$ python -q
>>> import numpy as np
>>> from numpy import linalg as LA
>>> np.set_printoptions(precision=2, suppress=True, linewidth=160, legacy="1.25")
>>> data = np.load("x.npy")
>>> data
array([[ 0, -2,  2, -5,  2,  2,  0,  4],
       [ 2,  0,  1,  1,  0,  3,  2, -4],
       [-2, -1,  0, -1, -4,  1,  0,  3],
       [ 5, -1,  1,  0,  6,  0,  6, -1],
       [-2,  0,  4, -6,  0, -1, -1,  3],
       [-2, -3, -1,  0,  1,  0, -1, -1],
       [ 0, -2,  0, -6,  1,  1,  0, -3],
       [-4,  4, -3,  1, -3,  1,  3,  0]])
>>> out = data / np.sqrt((data ** 2).mean(axis=1, keepdims=True))
>>> out[2]
array([-1. , -0.5,  0. , -0.5, -2. ,  0.5,  0. ,  1.5])
>>> vec = np.array([-1, -2, 2, -2, -2, -3, -1, 3])
>>> rhs = data @ vec
>>> b, lr = np.zeros(8), 1 / LA.norm(data, 2) ** 2
>>> for i in range(12):
...     b -= lr * data.T @ (data @ b - rhs)
...     if i % 2 == 0: print(i, round(LA.norm(data @ b - rhs), 2))
... 
0 12.23
2 7.93
4 6.24
6 5.52
8 5.09
10 4.75
>>> round(LA.cond(data), 2)
5.7
>>> b
array([-1.12, -1.1 ,  1.63, -1.95, -0.98, -1.64, -1.91,  3.25])
>>> vec = np.array([-2, 1, -2, 1, 2, -1, -2, 0])
>>> vec @ data @ vec
0
>>> np.round(LA.eigvals(data).real, 2) + 0
array([0., 0., 0., 0., 0., 0., 0., 0.])
>>> round(float(LA.det(data)), 2)
487204.0
>>> Q = LA.solve(np.eye(8) - data, np.eye(8) + data)
>>> np.round(Q @ Q.T, 2) + 0
array([[1., 0., 0., 0., 0., 0., 0., 0.],
       [0., 1., 0., 0., 0., 0., 0., 0.],
       [0., 0., 1., 0., 0., 0., 0., 0.],
       [0., 0., 0., 1., 0., 0., 0., 0.],
       [0., 0., 0., 0., 1., 0., 0., 0.],
       [0., 0., 0., 0., 0., 1., 0., 0.],
       [0., 0., 0., 0., 0., 0., 1., 0.],
       [0., 0., 0., 0., 0., 0., 0., 1.]])
>>> round(float(LA.det(Q)), 2)
1.0
